$ python3 -q
>>> import numpy as np
>>> import numpy.linalg as la
>>> np.set_printoptions(suppress=True, linewidth=140)
>>> mat = np.loadtxt("w.csv", delimiter=",")
>>> mat
array([[ 0.029,  0.836, -0.251,  0.068],
       [ 0.04 ,  1.159, -0.063,  0.136],
       [-0.087,  0.883, -0.108, -0.007],
       [-0.016,  1.138,  0.064,  0.076],
       [ 0.003,  0.999,  0.086, -0.024],
       [-0.074,  0.976, -0.022, -0.178],
       [-0.211,  1.142, -0.08 ,  0.167],
       [ 0.186,  1.043,  0.045,  0.043],
       [-0.035,  0.966,  0.013, -0.029],
       [ 1.914,  0.027, -0.082,  2.102],
       [ 2.049,  0.157, -0.184,  2.145],
       [ 2.047,  0.011, -0.011,  2.022],
       [ 2.01 ,  0.077,  0.043,  1.951],
       [ 1.954, -0.042, -0.008,  1.853],
       [ 2.021,  0.096,  0.141,  2.018],
       [ 2.159,  0.067,  0.189,  1.818],
       [ 2.091,  0.216,  0.065,  1.969],
       [ 2.026, -0.228,  0.07 ,  2.1  ],
       [-0.001,  1.965,  2.019,  0.04 ],
       [ 0.015,  2.101,  2.092,  0.119],
       [-0.134,  1.961,  1.899,  0.179],
       [ 0.047,  2.097,  2.029, -0.142],
       [-0.082,  2.116,  2.069,  0.056],
       [ 0.07 ,  2.042,  2.017,  0.026],
       [ 0.079,  2.08 ,  1.934,  0.118],
       [-0.067,  1.964,  1.974, -0.036],
       [ 0.022,  2.016,  1.921, -0.029]])
>>> Xs = (mat - mat.mean(axis=0)) / mat.std(axis=0)
>>> Xs.std(axis=0)
array([1., 1., 1., 1.])
>>> coef = la.lstsq(np.delete(Xs, 2, axis=1), Xs[:, 2])[0]
>>> round(1 - np.var(Xs[:, 2] - np.delete(Xs, 2, axis=1) @ coef), 3)
np.float64(0.953)
>>> np.abs(coef).argmax()
np.int64(1)
>>> coef.round(3)
array([0.829, 1.606, 0.063])
>>> Q, R = la.qr(mat)
>>> np.round(Q @ R, 3)
array([[ 0.029,  0.836, -0.251,  0.068],
       [ 0.04 ,  1.159, -0.063,  0.136],
       [-0.087,  0.883, -0.108, -0.007],
       [-0.016,  1.138,  0.064,  0.076],
       [ 0.003,  0.999,  0.086, -0.024],
       [-0.074,  0.976, -0.022, -0.178],
       [-0.211,  1.142, -0.08 ,  0.167],
       [ 0.186,  1.043,  0.045,  0.043],
       [-0.035,  0.966,  0.013, -0.029],
       [ 1.914,  0.027, -0.082,  2.102],
       [ 2.049,  0.157, -0.184,  2.145],
       [ 2.047,  0.011, -0.011,  2.022],
       [ 2.01 ,  0.077,  0.043,  1.951],
       [ 1.954, -0.042, -0.008,  1.853],
       [ 2.021,  0.096,  0.141,  2.018],
       [ 2.159,  0.067,  0.189,  1.818],
       [ 2.091,  0.216,  0.065,  1.969],
       [ 2.026, -0.228,  0.07 ,  2.1  ],
       [-0.001,  1.965,  2.019,  0.04 ],
       [ 0.015,  2.101,  2.092,  0.119],
       [-0.134,  1.961,  1.899,  0.179],
       [ 0.047,  2.097,  2.029, -0.142],
       [-0.082,  2.116,  2.069,  0.056],
       [ 0.07 ,  2.042,  2.017,  0.026],
       [ 0.079,  2.08 ,  1.934,  0.118],
       [-0.067,  1.964,  1.974, -0.036],
       [ 0.022,  2.016,  1.921, -0.029]])
>>> print(Q.shape, R.shape)
(27, 4) (4, 4)
>>> R.round(3)
array([[-6.105, -0.088, -0.068, -5.97 ],
       [ 0.   , -6.852, -5.302, -0.175],
       [ 0.   ,  0.   ,  2.818, -0.118],
       [ 0.   ,  0.   ,  0.   , -0.711]])
>>> z = mat[:, 0] > np.median(mat[:, 0])
>>> f = mat[z].mean(axis=0) - mat[~z].mean(axis=0)
>>> np.argsort(-np.abs(f).round(6), kind="stable")
array([0, 3, 1, 2])
>>> gram = np.cov(mat, rowvar=False)
>>> gram.shape
(4, 4)
>>> np.argsort(-mat.std(axis=0).round(6), kind="stable")
array([0, 2, 3, 1])
>>> np.median(mat, axis=0)
array([0.04 , 0.999, 0.065, 0.118])
>>> print(np.round(np.polyfit(mat[:, 2], mat[:, 3], 1), 3))
[-0.465  0.995]
>>> np.round(np.corrcoef(mat.T), 3)
array([[ 1.   , -0.845, -0.466,  0.989],
       [-0.845,  1.   ,  0.852, -0.844],
       [-0.466,  0.852,  1.   , -0.473],
       [ 0.989, -0.844, -0.473,  1.   ]])
>>> gram.round(3)
array([[ 0.969, -0.696, -0.443,  0.924],
       [-0.696,  0.7  ,  0.689, -0.67 ],
       [-0.443,  0.689,  0.932, -0.434],
       [ 0.924, -0.67 , -0.434,  0.901]])
>>> np.round(la.eigvalsh(gram)[::-1], 3)
array([2.823, 0.66 , 0.012, 0.007])
>>> Xs = mat - mat.mean(axis=0)
>>> U, s, vt = la.svd(Xs, full_matrices=False)
>>> round(float((s ** 2).sum() ** 2 / (s ** 4).sum()), 3)
1.46
>>> print(np.searchsorted(np.cumsum(s ** 2) / (s ** 2).sum(), 0.9) + 1)
2
>>> print(np.abs(U[:, 0]).argmax())
17
>>> la.matrix_rank(Xs)
np.int64(4)
>>> f = np.array([3, -2, 0, -1])
>>> rng = np.random.default_rng(25)
>>> data = np.outer(rng.normal(size=14), f) + 0.3 * rng.normal(size=(14, 4))
>>> data.round(3)
array([[ 1.13 , -0.342,  0.357, -0.513],
       [-0.152, -0.155, -0.004,  0.027],
       [-1.711,  1.296,  0.015,  0.536],
       [-7.42 ,  4.138, -0.209,  2.385],
       [-0.204,  0.43 ,  0.044,  0.058],
       [ 2.818, -1.707,  0.277, -1.093],
       [ 3.601, -2.32 ,  0.155, -1.105],
       [-1.659,  1.273,  0.061,  1.018],
       [ 6.536, -4.304,  0.175, -1.596],
       [ 6.314, -3.676,  0.502, -1.689],
       [-0.919,  0.556,  0.368,  0.072],
       [-0.008,  0.417, -0.189,  0.294],
       [ 2.406, -2.125, -0.314, -0.809],
       [-1.071,  0.04 ,  0.091,  0.111]])
>>> t3 = np.stack([data, 4 * data, data[::-1]])
>>> t3.shape
(3, 14, 4)
>>> print(np.round(np.einsum("bij,cij->bc", t3, t3), 3))
[[ 256.117 1024.467   46.375]
 [1024.467 4097.869  185.499]
 [  46.375  185.499  256.117]]
>>> np.round(la.norm(t3, axis=(1, 2)), 3)
array([16.004, 64.015, 16.004])
>>> (t3 @ data.T).shape
(3, 14, 14)
>>> E = np.array([[-4, -4, -4, -3, -3], [0, 0, 0, 1, 1], [-3, -3, -3, -2, -2]])
>>> E
array([[-4, -4, -4, -3, -3],
       [ 0,  0,  0,  1,  1],
       [-3, -3, -3, -2, -2]])
>>> U, s, vt = la.svd(E)
>>> evecs = vt[:(s > 1e-8).sum()]
>>> x = E[2] + 3 * E[0] + rng.integers(2) * np.eye(5)[2]
>>> x
array([-15., -15., -15., -11., -11.])
>>> np.round(evecs.T @ evecs, 3) + 0
array([[0.333, 0.333, 0.333, 0.   , 0.   ],
       [0.333, 0.333, 0.333, 0.   , 0.   ],
       [0.333, 0.333, 0.333, 0.   , 0.   ],
       [0.   , 0.   , 0.   , 0.5  , 0.5  ],
       [0.   , 0.   , 0.   , 0.5  , 0.5  ]])
>>> feats = np.load("data.npy")
>>> print(feats)
[[3. 2. 0. 2. 0.]
 [2. 3. 0. 2. 0.]
 [0. 0. 3. 0. 2.]
 [2. 2. 0. 3. 0.]
 [0. 0. 2. 0. 3.]]
>>> # splits into 2 blocks
>>> round(float(la.eigvals(feats).sum().real), 3)
15.0
>>> np.round(np.poly(feats), 3)
array([   1.,  -15.,   74., -142.,  117.,  -35.])
>>> print(round(la.det(2 * feats), 3), round(la.det(feats), 3))
1120.0 35.0
>>> np.kron(np.eye(2, dtype=int), feats)
array([[3., 2., 0., 2., 0., 0., 0., 0., 0., 0.],
       [2., 3., 0., 2., 0., 0., 0., 0., 0., 0.],
       [0., 0., 3., 0., 2., 0., 0., 0., 0., 0.],
       [2., 2., 0., 3., 0., 0., 0., 0., 0., 0.],
       [0., 0., 2., 0., 3., 0., 0., 0., 0., 0.],
       [0., 0., 0., 0., 0., 3., 2., 0., 2., 0.],
       [0., 0., 0., 0., 0., 2., 3., 0., 2., 0.],
       [0., 0., 0., 0., 0., 0., 0., 3., 0., 2.],
       [0., 0., 0., 0., 0., 2., 2., 0., 3., 0.],
       [0., 0., 0., 0., 0., 0., 0., 2., 0., 3.]])
>>> (la.matrix_power((feats != 0) + (feats.T != 0) + np.eye(5), 5) > 0).astype(int)
array([[1, 1, 0, 1, 0],
       [1, 1, 0, 1, 0],
       [0, 0, 1, 0, 1],
       [1, 1, 0, 1, 0],
       [0, 0, 1, 0, 1]])
>>> print(feats @ feats)
[[17. 16.  0. 16.  0.]
 [16. 17.  0. 16.  0.]
 [ 0.  0. 13.  0. 12.]
 [16. 16.  0. 17.  0.]
 [ 0.  0. 12.  0. 13.]]
>>> z = rng.permutation(5)
>>> z
array([0, 4, 1, 3, 2])
>>> other = feats[z][:, z]
>>> np.diag(other)
array([3., 3., 3., 3., 3.])
>>> np.round(np.sort(np.abs(la.eigvals(other))), 3)
array([1., 1., 1., 5., 7.])
>>> print(other)
[[3. 0. 2. 2. 0.]
 [0. 3. 0. 0. 2.]
 [2. 0. 3. 2. 0.]
 [2. 0. 2. 3. 0.]
 [0. 2. 0. 0. 3.]]
>>> ev, evecs = la.eigh(feats)
>>> x = np.array([2, 9, 3, 5, 1])
>>> np.round(evecs * np.abs(ev) @ evecs.T, 3) + 0
array([[3., 2., 0., 2., 0.],
       [2., 3., 0., 2., 0.],
       [0., 0., 3., 0., 2.],
       [2., 2., 0., 3., 0.],
       [0., 0., 2., 0., 3.]])
>>> Lm = la.cholesky(feats)
>>> Lm.round(3)
array([[1.732, 0.   , 0.   , 0.   , 0.   ],
       [1.155, 1.291, 0.   , 0.   , 0.   ],
       [0.   , 0.   , 1.732, 0.   , 0.   ],
       [1.155, 0.516, 0.   , 1.183, 0.   ],
       [0.   , 0.   , 1.155, 0.   , 1.291]])
>>> print(np.round(Lm @ Lm.T, 3))
[[3. 2. 0. 2. 0.]
 [2. 3. 0. 2. 0.]
 [0. 0. 3. 0. 2.]
 [2. 2. 0. 3. 0.]
 [0. 0. 2. 0. 3.]]
>>> np.round(feats / np.sqrt(np.outer(np.diag(feats), np.diag(feats))), 3)
array([[1.   , 0.667, 0.   , 0.667, 0.   ],
       [0.667, 1.   , 0.   , 0.667, 0.   ],
       [0.   , 0.   , 1.   , 0.   , 0.667],
       [0.667, 0.667, 0.   , 1.   , 0.   ],
       [0.   , 0.   , 0.667, 0.   , 1.   ]])
>>> m1 = np.loadtxt("test8.csv", delimiter=",")
>>> print(m1)
[[3. 3.]
 [0. 2.]]
>>> D = la.norm(mat[:, None] - mat[None], axis=-1)
>>> np.flatnonzero(D[4] < D.mean() / 2)
array([0, 1, 2, 3, 4, 5, 6, 7, 8])
>>> print(la.matrix_rank(D ** 2))
6
>>> print(D.shape)
(27, 27)
>>> print(np.unravel_index(D.round(6).argmax(), D.shape))
(np.int64(17), np.int64(21))
>>> np.einsum("ii->", m1)
np.float64(5.0)
>>> np.round(la.det(m1.T), 3)
np.float64(6.0)
>>> np.poly(m1)
array([ 1., -5.,  6.])
>>> round(la.eigvals(m1).sum().real, 3)
np.float64(5.0)
>>> np.round(la.eigvals(m1), 3)
array([3., 2.])
>>> x = np.array([1, 3])
>>> target = m1 @ x
>>> coef, lr = np.zeros(2), 1 / la.norm(m1, 2) ** 2
>>> for i in range(250):
...     coef -= lr * m1.T @ (m1 @ coef - target)
...     if i % 50 == 0: print(i, round(la.norm(m1 @ coef - target), 3))
... 
0 1.335
50 0.013
100 0.0
150 0.0
200 0.0
>>> round(float(la.cond(m1)), 3)
3.37
>>> coef.round(3)
array([1., 3.])
